$ ipython --no-banner

In [1]: import numpy as np

In [2]: np.set_printoptions(precision=2, suppress=True, linewidth=200, floatmode="fixed")

In [3]: def rnd(a):
   ...:     return np.round(a, 2) + 0
   ...: 

In [4]: F = np.load("data.npy")

In [5]: F
Out[5]: 
array([[-4,  0,  0,  0,  0,  0,  0,  0,  0],
       [-1, -5,  0,  0,  0,  0,  0,  0,  0],
       [ 1,  0,  4,  0,  0,  0,  0,  0,  0],
       [-5,  0,  5, -4,  0,  0,  0,  0,  0],
       [ 2, -1, -1, -2,  0,  0,  0,  0,  0],
       [ 0, -1,  5,  0, -4,  0,  0,  0,  0],
       [-5,  1, -5, -5,  1, -1,  3,  0,  0],
       [-3,  2,  5,  3,  4,  0, -5,  2,  0],
       [-4, -4,  3, -3, -3,  3,  4,  4,  4]])

In [6]: left, sigma, vt = np.linalg.svd(F)

In [7]: V = vt[:(sigma > 1e-8).sum()]

In [8]: rng = np.random.default_rng(757)

In [9]: x0 = F[7] + -3 * F[2] + rng.integers(2) * np.eye(9)[1]

In [10]: x0
Out[10]: array([-6.00,  3.00, -7.00,  3.00,  4.00,  0.00, -5.00,  2.00,  0.00])

In [11]: np.allclose(V.T @ V @ x0, x0)
Out[11]: True

In [12]: rnd(np.linalg.norm(x0 - V.T @ V @ x0))
Out[12]: np.float64(0.0)

In [13]: rnd(V.T @ V)
Out[13]: 
array([[ 1.00,  0.00,  0.00,  0.00,  0.00,  0.00,  0.00,  0.00,  0.00],
       [ 0.00,  1.00,  0.00,  0.00,  0.00,  0.00,  0.00,  0.00,  0.00],
       [ 0.00,  0.00,  1.00,  0.00,  0.00,  0.00,  0.00,  0.00,  0.00],
       [ 0.00,  0.00,  0.00,  1.00,  0.00,  0.00,  0.00,  0.00,  0.00],
       [ 0.00,  0.00,  0.00,  0.00,  1.00,  0.00,  0.00,  0.00,  0.00],
       [ 0.00,  0.00,  0.00,  0.00,  0.00,  0.82, -0.06, -0.15,  0.35],
       [ 0.00,  0.00,  0.00,  0.00,  0.00, -0.06,  0.98, -0.05,  0.12],
       [ 0.00,  0.00,  0.00,  0.00,  0.00, -0.15, -0.05,  0.87,  0.29],
       [ 0.00,  0.00,  0.00,  0.00,  0.00,  0.35,  0.12,  0.29,  0.33]])

In [14]: idx = rng.permutation(9)

In [15]: print(idx)
[7 3 5 0 2 1 4 8 6]

In [16]: M2 = F[idx][:, idx]

In [17]: print(rnd(np.linalg.det(M2)), rnd(np.linalg.det(F[idx])))
0.0 0.0

In [18]: np.allclose(M2, F)
Out[18]: False

In [19]: rnd(np.sort(np.abs(np.linalg.eigvals(M2))))
Out[19]: array([0.00, 0.00, 2.00, 3.00, 4.00, 4.00, 4.00, 4.00, 5.00])

In [20]: print(np.trace(M2))
0

In [21]: J = np.loadtxt("a.csv", delimiter=",")

In [22]: J
Out[22]: 
array([[4.00, 1.00, 1.00, 1.00, 1.00, 1.00],
       [1.00, 4.00, 1.00, 1.00, 1.00, 1.00],
       [1.00, 1.00, 4.00, 1.00, 1.00, 1.00],
       [1.00, 1.00, 1.00, 4.00, 1.00, 1.00],
       [1.00, 1.00, 1.00, 1.00, 4.00, 1.00],
       [1.00, 1.00, 1.00, 1.00, 1.00, 4.00]])

In [23]: Lm = np.linalg.cholesky(J)

In [24]: rnd(Lm)
Out[24]: 
array([[2.00, 0.00, 0.00, 0.00, 0.00, 0.00],
       [0.50, 1.94, 0.00, 0.00, 0.00, 0.00],
       [0.50, 0.39, 1.90, 0.00, 0.00, 0.00],
       [0.50, 0.39, 0.32, 1.87, 0.00, 0.00],
       [0.50, 0.39, 0.32, 0.27, 1.85, 0.00],
       [0.50, 0.39, 0.32, 0.27, 0.23, 1.84]])

In [25]: rnd(Lm @ Lm.T)
Out[25]: 
array([[4.00, 1.00, 1.00, 1.00, 1.00, 1.00],
       [1.00, 4.00, 1.00, 1.00, 1.00, 1.00],
       [1.00, 1.00, 4.00, 1.00, 1.00, 1.00],
       [1.00, 1.00, 1.00, 4.00, 1.00, 1.00],
       [1.00, 1.00, 1.00, 1.00, 4.00, 1.00],
       [1.00, 1.00, 1.00, 1.00, 1.00, 4.00]])

In [26]: J / np.sqrt(np.outer(np.diag(J), np.diag(J)))
Out[26]: 
array([[1.00, 0.25, 0.25, 0.25, 0.25, 0.25],
       [0.25, 1.00, 0.25, 0.25, 0.25, 0.25],
       [0.25, 0.25, 1.00, 0.25, 0.25, 0.25],
       [0.25, 0.25, 0.25, 1.00, 0.25, 0.25],
       [0.25, 0.25, 0.25, 0.25, 1.00, 0.25],
       [0.25, 0.25, 0.25, 0.25, 0.25, 1.00]])

In [27]: rnd(np.prod(np.diag(Lm)) ** 2), rnd(np.linalg.det(J))
Out[27]: (np.float64(2187.0), np.float64(2187.0))

In [28]: rnd(np.diag(Lm) ** 2)
Out[28]: array([4.00, 3.75, 3.60, 3.50, 3.43, 3.38])

In [29]: np.linalg.eigvalsh(J).min() > 0
Out[29]: np.True_

In [30]: left, sigma, vt = np.linalg.svd(J, full_matrices=False)

In [31]: print(np.abs(left[:, 0]).round(6).argmax())
0

In [32]: rnd(left.T @ left)
Out[32]: 
array([[1.00, 0.00, 0.00, 0.00, 0.00, 0.00],
       [0.00, 1.00, 0.00, 0.00, 0.00, 0.00],
       [0.00, 0.00, 1.00, 0.00, 0.00, 0.00],
       [0.00, 0.00, 0.00, 1.00, 0.00, 0.00],
       [0.00, 0.00, 0.00, 0.00, 1.00, 0.00],
       [0.00, 0.00, 0.00, 0.00, 0.00, 1.00]])

In [33]: rnd(sigma)
Out[33]: array([9.00, 3.00, 3.00, 3.00, 3.00, 3.00])

In [34]: print((sigma > 1e-8).sum())
6

In [35]: assert J == J.T
---------------------------------------------------------------------------
ValueError                                Traceback (most recent call last)
Cell In[35], line 1
----> 1 assert J == J.T

ValueError: The truth value of an array with more than one element is ambiguous. Use a.any() or a.all()

In [36]: rnd(np.abs(np.linalg.eigvals(J)).max())
Out[36]: np.float64(9.0)

In [37]: print((J + J.T) / 2)
[[4.00 1.00 1.00 1.00 1.00 1.00]
 [1.00 4.00 1.00 1.00 1.00 1.00]
 [1.00 1.00 4.00 1.00 1.00 1.00]
 [1.00 1.00 1.00 4.00 1.00 1.00]
 [1.00 1.00 1.00 1.00 4.00 1.00]
 [1.00 1.00 1.00 1.00 1.00 4.00]]

In [38]: rnd(np.linalg.det(J))
Out[38]: np.float64(2187.0)

In [39]: q, V = np.linalg.qr(J[:, :3])[0], np.linalg.qr(J[:, 3:])[0]

In [40]: sigma = np.linalg.svd(q.T @ V, compute_uv=False)

In [41]: rnd(np.degrees(np.arccos(sigma.clip(0, 1))))
Out[41]: array([36.87, 90.00, 90.00])

In [42]: rnd(sigma)
Out[42]: array([0.80, 0.00, 0.00])

In [43]: rnd(np.linalg.norm(q @ q.T - V @ V.T, 2))
Out[43]: np.float64(1.0)
